>>> import numpy as np
>>> from numpy import linalg as LA
>>> np.set_printoptions(suppress=True, linewidth=160)
>>> def rd(a):
...     return np.round(a, 1) + 0
... 
>>> J = np.tril(np.array([[0, 2, 2, 2, 2, 2, 0],
...     [3, 0, 4, 0, 2, 4, 0],
...     [4, 0, 2, 3, 4, 5, 4],
...     [5, 1, 0, 3, 0, 2, 3],
...     [2, 1, 4, 0, 0, 3, 2],
...     [1, 1, 0, 4, 4, 5, 2],
...     [4, 2, 5, 5, 1, 0, 0]]), -1) + np.eye(7, dtype=int)
>>> print(J)
[[1 0 0 0 0 0 0]
 [3 1 0 0 0 0 0]
 [4 0 1 0 0 0 0]
 [5 1 0 1 0 0 0]
 [2 1 4 0 1 0 0]
 [1 1 0 4 4 1 0]
 [4 2 5 5 1 0 1]]
>>> # triangular: eigenvalues sit on the diagonal
>>> u = np.array([-3, 8, -9, 6, 5, -7, -5])
>>> other = J + np.outer(u, np.eye(7)[0])
>>> print(LA.matrix_rank(LA.inv(other) - LA.inv(J), tol=1e-8))
1
>>> u = np.array([-4, 5, 5])
>>> print(np.cross(J[4, :3], J[2, :3]))
[ 1 14 -4]
>>> print(np.polyval(u, J[4]))
[ -1   6 -39   5   6   5   5]
>>> print(np.correlate(J[4], J[2], "full"))
[ 0  0  0  0  2  1 12  4 17  0  4  0  0]
>>> def softmax(z):
...     e = np.exp(z - z.max(axis=-1, keepdims=True))
...     return e / e.sum(axis=-1, keepdims=True)
... 
>>> print(rd(softmax(10 * J[6])))
[0.  0.  0.5 0.5 0.  0.  0. ]
>>> print(rd(softmax(J).sum(axis=1)))
[1. 1. 1. 1. 1. 1. 1.]
>>> scores = J @ J.T / np.sqrt(7)
>>> print(rd(softmax(scores)[6] @ J))
[4. 2. 5. 5. 1. 0. 1.]
>>> print(rd(softmax(scores)))
[[0.1 0.1 0.2 0.3 0.1 0.1 0.2]
 [0.  0.1 0.1 0.5 0.  0.  0.3]
 [0.  0.  0.1 0.3 0.  0.  0.5]
 [0.  0.  0.  0.5 0.  0.  0.5]
 [0.  0.  0.  0.  0.  0.  1. ]
 [0.  0.  0.  0.  0.  0.9 0.1]
 [0.  0.  0.  0.  0.  0.  1. ]]
>>> print(rd(softmax(scores + np.triu(np.full(scores.shape, -np.inf), 1))))
[[1.  0.  0.  0.  0.  0.  0. ]
 [0.1 0.9 0.  0.  0.  0.  0. ]
 [0.  0.1 0.9 0.  0.  0.  0. ]
 [0.  0.  0.1 0.9 0.  0.  0. ]
 [0.  0.  0.  0.  1.  0.  0. ]
 [0.  0.  0.  0.  0.  1.  0. ]
 [0.  0.  0.  0.  0.  0.  1. ]]
>>> rng = np.random.default_rng(70)
>>> other = J + rng.integers(-2, 3, (7, 5)) @ rng.integers(-2, 3, (5, 7))
>>> print(other)
[[ 3  0 -5  3  1  1  1]
 [ 3  2  4 -1  0  0  6]
 [ 2  1  0 -2 -1 -1 -4]
 [12  4  1  0  1  6  5]
 [ 4  6  1 -2  2  1 -2]
 [10  9 -1  8 13  1  6]
 [ 1  5  4  4  2 -4 -1]]
>>> print(LA.matrix_rank(other - J, tol=1e-8))
5
>>> print(np.abs(other - J).sum(axis=1))
[13 12 12 24 16 37 15]
>>> z = rng.permutation(7)
>>> print(z)
[0 2 6 4 3 5 1]
>>> other = J[z][:, z]
>>> print(other)
[[1 0 0 0 0 0 0]
 [4 1 0 0 0 0 0]
 [4 5 1 1 5 0 2]
 [2 4 0 1 0 0 1]
 [5 0 0 0 1 0 1]
 [1 0 0 4 4 1 1]
 [3 0 0 0 0 0 1]]
>>> print(np.diag(other))
[1 1 1 1 1 1 1]
>>> print(rd(np.sort(np.abs(LA.eigvals(other)))))
[1. 1. 1. 1. 1. 1. 1.]
>>> print(np.trace(other))
7
>>> W0 = np.loadtxt("arr.csv", delimiter=",")
>>> print(rd(W0))
[[  0.6 -13.7   6.5   4.7  -9.5  -3. ]
 [  1.   -9.8   5.1   3.5  -7.3  -2.2]
 [  1.2  -5.4   3.2   2.   -4.6  -1.4]
 [  1.2  -5.    3.1   1.8  -4.4  -1.3]
 [  1.1  -3.7   2.4   1.3  -3.5  -1.1]
 [  1.   -3.    2.    1.   -3.   -1. ]
 [  1.   -2.9   2.    1.   -2.9  -1. ]
 [  0.9  -2.3   1.6   0.7  -2.5  -0.9]
 [  0.9  -2.3   1.6   0.7  -2.5  -0.9]
 [  0.9  -2.3   1.6   0.7  -2.5  -0.9]
 [  0.7  -1.7   1.2   0.4  -2.   -0.8]
 [  0.7  -1.6   1.2   0.4  -2.   -0.8]
 [  0.6  -1.2   0.9   0.2  -1.6  -0.7]
 [  0.4  -0.9   0.6   0.1  -1.3  -0.7]
 [  0.   -0.1   0.   -0.1  -0.2  -0.2]
 [  0.    0.    0.    0.    0.    0.1]
 [  0.    0.    0.    0.    0.1   0.1]
 [  0.2   0.4   0.2   0.5   0.6   0.8]
 [  0.3   0.4   0.3   0.6   0.8   1. ]
 [  0.5   0.6   0.4   0.9   1.    1.4]
 [  0.8   0.9   0.6   1.2   1.3   1.9]
 [  2.4   2.4   1.6   2.5   2.6   4.2]
 [  2.4   2.4   1.7   2.6   2.6   4.3]
 [  3.9   3.9   2.5   3.6   3.6   6.1]
 [  5.3   5.4   3.2   4.5   4.6   7.8]
 [  6.6   6.8   3.9   5.3   5.5   9.4]
 [  7.1   7.4   4.1   5.6   5.9  10. ]
 [ 10.6  11.4   5.7   7.4   8.2  13.9]
 [ 12.   13.1   6.4   8.1   9.2  15.6]
 [ 12.8  14.1   6.7   8.5   9.8  16.5]]
>>> cen = W0 - W0.mean(axis=0)
>>> left, s, Vh = LA.svd(cen, full_matrices=False)
>>> print(rd(cen.mean(axis=0)))
[0. 0. 0. 0. 0. 0.]
>>> print(rd((s ** 2).sum() ** 2 / (s ** 4).sum()))
1.2
>>> print(np.abs(Vh[0]).argmax())
1
>>> print(rd(Vh[0] * np.sign(Vh[0, np.abs(Vh[0]).argmax()])))
[0.3 0.6 0.1 0.2 0.4 0.5]
>>> print(LA.matrix_rank(cen))
3
